% python3 -q
>>> import numpy as np
>>> np.set_printoptions(suppress=True, linewidth=140)
>>> E = np.array([[7, 2, 6, 7, 8],
...     [5, -8, 6, 2, 1],
...     [3, 1, 5, 3, 6],
...     [0, 5, 6, -2, 1],
...     [6, 6, 7, 0, 13]])
>>> print(E)
[[ 7  2  6  7  8]
 [ 5 -8  6  2  1]
 [ 3  1  5  3  6]
 [ 0  5  6 -2  1]
 [ 6  6  7  0 13]]
>>> Q = E.astype(float).copy()
>>> for j in range(5):
...     Q[:, j] -= Q[:, :j] @ (Q[:, :j].T @ Q[:, j])
...     Q[:, j] /= np.linalg.norm(Q[:, j])
... 
>>> print(np.round(Q.T @ Q, 2) + 0)
[[1. 0. 0. 0. 0.]
 [0. 1. 0. 0. 0.]
 [0. 0. 1. 0. 0.]
 [0. 0. 0. 1. 0.]
 [0. 0. 0. 0. 1.]]
>>> r0 = np.array([-2, 1, 0, 2, -2])
>>> A2 = E + np.outer(r0, np.eye(5)[4])
>>> print(A2)
[[ 7.  2.  6.  7.  6.]
 [ 5. -8.  6.  2.  2.]
 [ 3.  1.  5.  3.  6.]
 [ 0.  5.  6. -2.  3.]
 [ 6.  6.  7.  0. 11.]]
>>> print(np.linalg.matrix_rank(A2 - E))
1
>>> print(np.linalg.matrix_rank(np.linalg.inv(A2) - np.linalg.inv(E), tol=1e-8))
1
>>> M = np.load("w.npy")
>>> print(M)
[[ 13.   0.  15.  15.  12.   6. -12.  12.  -3.]
 [  0.   4.   0.   0.   0.   0.   0.   0.   0.]
 [ 15.   0.  29.  25.  20.  10. -20.  20.  -5.]
 [ 15.   0.  25.  29.  20.  10. -20.  20.  -5.]
 [ 12.   0.  20.  20.  20.   8. -16.  16.  -4.]
 [  6.   0.  10.  10.   8.   8.  -8.   8.  -2.]
 [-12.   0. -20. -20. -16.  -8.  20. -16.   4.]
 [ 12.   0.  20.  20.  16.   8. -16.  20.  -4.]
 [ -3.   0.  -5.  -5.  -4.  -2.   4.  -4.   5.]]
>>> Q, R = np.linalg.qr(M)
>>> print(np.allclose(R.T @ R, M.T @ M))
True
>>> print(round(float(abs(R[0, 0])), 2), np.round(np.linalg.norm(M[:, 0]), 2))
33.11 33.11
>>> print(np.linalg.cond(M) > 100)
False
>>> print(np.argsort(-np.linalg.norm(M, axis=0).round(6), kind="stable")[:3])
[2 3 4]
>>> Uu, s, Vh = np.linalg.svd(M)
>>> print(np.argmax(s[:-1] / (s[1:] + 1e-6)) + 1)
1
>>> A2 = Uu[:, :1] @ np.diag(s[:1]) @ Vh[:1]
>>> print(np.linalg.matrix_rank(A2))
1
>>> print(round(np.linalg.norm(M - A2) / np.linalg.norm(M), 2))
0.1
>>> print(np.linalg.matrix_rank(M, rtol=0.05))
1
>>> vals, evecs = np.linalg.eigh(M)
>>> vec = np.array([-1, 3, 1, 3, -2, -5, 5, -4, 3])
>>> print(np.round(vec @ M @ vec / (vec @ vec), 2), round(float(vals[0]), 2), np.round(vals[-1], 2))
20.16 4.0 116.0
>>> print((np.sign(evecs[:, -1].round(6)) == np.sign(evecs[0, -1].round(6))).astype(int))
[1 0 1 1 1 1 0 1 0]
>>> print(np.round(evecs * np.maximum(vals, 0) @ evecs.T, 2) + 0)
[[ 13.   0.  15.  15.  12.   6. -12.  12.  -3.]
 [  0.   4.   0.   0.   0.   0.   0.   0.   0.]
 [ 15.   0.  29.  25.  20.  10. -20.  20.  -5.]
 [ 15.   0.  25.  29.  20.  10. -20.  20.  -5.]
 [ 12.   0.  20.  20.  20.   8. -16.  16.  -4.]
 [  6.   0.  10.  10.   8.   8.  -8.   8.  -2.]
 [-12.   0. -20. -20. -16.  -8.  20. -16.   4.]
 [ 12.   0.  20.  20.  16.   8. -16.  20.  -4.]
 [ -3.   0.  -5.  -5.  -4.  -2.   4.  -4.   5.]]
>>> print(np.round(evecs * np.abs(vals) @ evecs.T, 2) + 0)
[[ 13.   0.  15.  15.  12.   6. -12.  12.  -3.]
 [  0.   4.   0.   0.   0.   0.   0.   0.   0.]
 [ 15.   0.  29.  25.  20.  10. -20.  20.  -5.]
 [ 15.   0.  25.  29.  20.  10. -20.  20.  -5.]
 [ 12.   0.  20.  20.  20.   8. -16.  16.  -4.]
 [  6.   0.  10.  10.   8.   8.  -8.   8.  -2.]
 [-12.   0. -20. -20. -16.  -8.  20. -16.   4.]
 [ 12.   0.  20.  20.  16.   8. -16.  20.  -4.]
 [ -3.   0.  -5.  -5.  -4.  -2.   4.  -4.   5.]]
>>> print(np.round(np.linalg.eigvalsh(M[1:, 1:]), 2))
[  4.   4.   4.   4.   4.   4.   4. 107.]
>>> K = np.load("run3.npy")
>>> print(K)
[[ 5  5  5  5  5  5  5  5  5  5]
 [ 5 10 10 10 10 10 10 10 10 10]
 [ 5 10 15 15 15 15 15 15 15 15]
 [ 5 10 15 20 20 20 20 20 20 20]
 [ 5 10 15 20 25 25 25 25 25 25]
 [ 5 10 15 20 25 30 30 30 30 30]
 [ 5 10 15 20 25 30 35 35 35 35]
 [ 5 10 15 20 25 30 35 40 40 40]
 [ 5 10 15 20 25 30 35 40 45 45]
 [ 5 10 15 20 25 30 35 40 45 50]]
>>> vals, evecs = np.linalg.eigh(K)
>>> vec = np.array([-3, 3, -2, -1, 2, 0, -3, 3, -1, 2])
>>> print(np.round(evecs * np.abs(vals) @ evecs.T, 2))
[[ 5.  5.  5.  5.  5.  5.  5.  5.  5.  5.]
 [ 5. 10. 10. 10. 10. 10. 10. 10. 10. 10.]
 [ 5. 10. 15. 15. 15. 15. 15. 15. 15. 15.]
 [ 5. 10. 15. 20. 20. 20. 20. 20. 20. 20.]
 [ 5. 10. 15. 20. 25. 25. 25. 25. 25. 25.]
 [ 5. 10. 15. 20. 25. 30. 30. 30. 30. 30.]
 [ 5. 10. 15. 20. 25. 30. 35. 35. 35. 35.]
 [ 5. 10. 15. 20. 25. 30. 35. 40. 40. 40.]
 [ 5. 10. 15. 20. 25. 30. 35. 40. 45. 45.]
 [ 5. 10. 15. 20. 25. 30. 35. 40. 45. 50.]]
>>> Lm = np.linalg.cholesky(K)
>>> print(Lm.round(2))
[[2.24 0.   0.   0.   0.   0.   0.   0.   0.   0.  ]
 [2.24 2.24 0.   0.   0.   0.   0.   0.   0.   0.  ]
 [2.24 2.24 2.24 0.   0.   0.   0.   0.   0.   0.  ]
 [2.24 2.24 2.24 2.24 0.   0.   0.   0.   0.   0.  ]
 [2.24 2.24 2.24 2.24 2.24 0.   0.   0.   0.   0.  ]
 [2.24 2.24 2.24 2.24 2.24 2.24 0.   0.   0.   0.  ]
 [2.24 2.24 2.24 2.24 2.24 2.24 2.24 0.   0.   0.  ]
 [2.24 2.24 2.24 2.24 2.24 2.24 2.24 2.24 0.   0.  ]
 [2.24 2.24 2.24 2.24 2.24 2.24 2.24 2.24 2.24 0.  ]
 [2.24 2.24 2.24 2.24 2.24 2.24 2.24 2.24 2.24 2.24]]
>>> print(np.round(Lm @ Lm.T, 2))
[[ 5.  5.  5.  5.  5.  5.  5.  5.  5.  5.]
 [ 5. 10. 10. 10. 10. 10. 10. 10. 10. 10.]
 [ 5. 10. 15. 15. 15. 15. 15. 15. 15. 15.]
 [ 5. 10. 15. 20. 20. 20. 20. 20. 20. 20.]
 [ 5. 10. 15. 20. 25. 25. 25. 25. 25. 25.]
 [ 5. 10. 15. 20. 25. 30. 30. 30. 30. 30.]
 [ 5. 10. 15. 20. 25. 30. 35. 35. 35. 35.]
 [ 5. 10. 15. 20. 25. 30. 35. 40. 40. 40.]
 [ 5. 10. 15. 20. 25. 30. 35. 40. 45. 45.]
 [ 5. 10. 15. 20. 25. 30. 35. 40. 45. 50.]]
>>> print(np.round(np.diag(Lm) ** 2, 2))
[5. 5. 5. 5. 5. 5. 5. 5. 5. 5.]
>>> vec = np.ones(10)
>>> for _ in range(4):
...     vec = K @ vec
...     vec /= np.linalg.norm(vec)
...     print(round(vec @ K @ vec, 2))
... 
223.54
223.83
223.83
223.83
>>> print(vec.round(2))
[0.07 0.13 0.19 0.25 0.3  0.34 0.38 0.41 0.43 0.44]
>>> print(round(float(np.linalg.eigvalsh(K)[-1]), 2))
223.83
>>> m1 = np.loadtxt("a.csv", delimiter=",")
>>> print(m1)
[[ 2.  0.  0.  0.  0.  0.  0.  0.  0.  0.  0.]
 [ 0. -3.  0.  0.  0.  0.  0.  0.  0.  0.  0.]
 [ 0.  0.  0.  0.  0.  0.  0.  0.  0.  0.  0.]
 [ 0.  0.  0. -3.  0.  0.  0.  0.  0.  0.  0.]
 [ 0.  0.  0.  0. -3.  0.  0.  0.  0.  0.  0.]
 [ 0.  0.  0.  0.  0.  1.  0.  0.  0.  0.  0.]
 [ 0.  0.  0.  0.  0.  0. -3.  0.  0.  0.  0.]
 [ 0.  0.  0.  0.  0.  0.  0.  1.  0.  0.  0.]
 [ 0.  0.  0.  0.  0.  0.  0.  0.  3.  0.  0.]
 [ 0.  0.  0.  0.  0.  0.  0.  0.  0.  3.  0.]
 [ 0.  0.  0.  0.  0.  0.  0.  0.  0.  0.  2.]]
>>> print(np.round(np.linalg.norm(m1, axis=0), 2))
[2. 3. 0. 3. 3. 1. 3. 1. 3. 3. 2.]
>>> print(m1[:, 10] @ m1[:, 0])
0.0
>>> print(m1 @ m1.T)
[[4. 0. 0. 0. 0. 0. 0. 0. 0. 0. 0.]
 [0. 9. 0. 0. 0. 0. 0. 0. 0. 0. 0.]
 [0. 0. 0. 0. 0. 0. 0. 0. 0. 0. 0.]
 [0. 0. 0. 9. 0. 0. 0. 0. 0. 0. 0.]
 [0. 0. 0. 0. 9. 0. 0. 0. 0. 0. 0.]
 [0. 0. 0. 0. 0. 1. 0. 0. 0. 0. 0.]
 [0. 0. 0. 0. 0. 0. 9. 0. 0. 0. 0.]
 [0. 0. 0. 0. 0. 0. 0. 1. 0. 0. 0.]
 [0. 0. 0. 0. 0. 0. 0. 0. 9. 0. 0.]
 [0. 0. 0. 0. 0. 0. 0. 0. 0. 9. 0.]
 [0. 0. 0. 0. 0. 0. 0. 0. 0. 0. 4.]]
>>> rng = np.random.default_rng(773)
>>> idx = rng.permutation(11)
>>> print(idx)
[ 1  6  4  0  5  8  2 10  7  3  9]
>>> A2 = m1[idx][:, idx]
>>> print(np.trace(A2))
0.0
>>> print(np.allclose(A2, m1))
False
>>> print(np.diag(A2))
[-3. -3. -3.  2.  1.  3.  0.  2.  1. -3.  3.]
>>> print(A2)
[[-3.  0.  0.  0.  0.  0.  0.  0.  0.  0.  0.]
 [ 0. -3.  0.  0.  0.  0.  0.  0.  0.  0.  0.]
 [ 0.  0. -3.  0.  0.  0.  0.  0.  0.  0.  0.]
 [ 0.  0.  0.  2.  0.  0.  0.  0.  0.  0.  0.]
 [ 0.  0.  0.  0.  1.  0.  0.  0.  0.  0.  0.]
 [ 0.  0.  0.  0.  0.  3.  0.  0.  0.  0.  0.]
 [ 0.  0.  0.  0.  0.  0.  0.  0.  0.  0.  0.]
 [ 0.  0.  0.  0.  0.  0.  0.  2.  0.  0.  0.]
 [ 0.  0.  0.  0.  0.  0.  0.  0.  1.  0.  0.]
 [ 0.  0.  0.  0.  0.  0.  0.  0.  0. -3.  0.]
 [ 0.  0.  0.  0.  0.  0.  0.  0.  0.  0.  3.]]
>>> print(np.flatnonzero(np.linalg.matrix_power((m1 != 0) + (m1.T != 0) + np.eye(11), 11)[3]))
[3]
>>> print(m1 @ m1)
[[4. 0. 0. 0. 0. 0. 0. 0. 0. 0. 0.]
 [0. 9. 0. 0. 0. 0. 0. 0. 0. 0. 0.]
 [0. 0. 0. 0. 0. 0. 0. 0. 0. 0. 0.]
 [0. 0. 0. 9. 0. 0. 0. 0. 0. 0. 0.]
 [0. 0. 0. 0. 9. 0. 0. 0. 0. 0. 0.]
 [0. 0. 0. 0. 0. 1. 0. 0. 0. 0. 0.]
 [0. 0. 0. 0. 0. 0. 9. 0. 0. 0. 0.]
 [0. 0. 0. 0. 0. 0. 0. 1. 0. 0. 0.]
 [0. 0. 0. 0. 0. 0. 0. 0. 9. 0. 0.]
 [0. 0. 0. 0. 0. 0. 0. 0. 0. 9. 0.]
 [0. 0. 0. 0. 0. 0. 0. 0. 0. 0. 4.]]
>>> print((m1 != 0).astype(int))
[[1 0 0 0 0 0 0 0 0 0 0]
 [0 1 0 0 0 0 0 0 0 0 0]
 [0 0 0 0 0 0 0 0 0 0 0]
 [0 0 0 1 0 0 0 0 0 0 0]
 [0 0 0 0 1 0 0 0 0 0 0]
 [0 0 0 0 0 1 0 0 0 0 0]
 [0 0 0 0 0 0 1 0 0 0 0]
 [0 0 0 0 0 0 0 1 0 0 0]
 [0 0 0 0 0 0 0 0 1 0 0]
 [0 0 0 0 0 0 0 0 0 1 0]
 [0 0 0 0 0 0 0 0 0 0 1]]
>>> print(np.abs(np.diag(np.linalg.qr(m1)[1])) > 1e-9)
[ True  True False  True  True  True  True  True  True  True  True]
>>> print(np.round(m1 @ np.linalg.pinv(m1) @ m1, 2))
[[ 2.  0.  0.  0.  0.  0.  0.  0.  0.  0.  0.]
 [ 0. -3.  0.  0.  0.  0.  0.  0.  0.  0.  0.]
 [ 0.  0.  0.  0.  0.  0.  0.  0.  0.  0.  0.]
 [ 0.  0.  0. -3.  0.  0.  0.  0.  0.  0.  0.]
 [ 0.  0.  0.  0. -3.  0.  0.  0.  0.  0.  0.]
 [ 0.  0.  0.  0.  0.  1.  0.  0.  0.  0.  0.]
 [ 0.  0.  0.  0.  0.  0. -3.  0.  0.  0.  0.]
 [ 0.  0.  0.  0.  0.  0.  0.  1.  0.  0.  0.]
 [ 0.  0.  0.  0.  0.  0.  0.  0.  3.  0.  0.]
 [ 0.  0.  0.  0.  0.  0.  0.  0.  0.  3.  0.]
 [ 0.  0.  0.  0.  0.  0.  0.  0.  0.  0.  2.]]
>>> print(np.allclose(m1[:-1].T @ np.linalg.lstsq(m1[:-1].T, m1[-1])[0], m1[-1]))
False
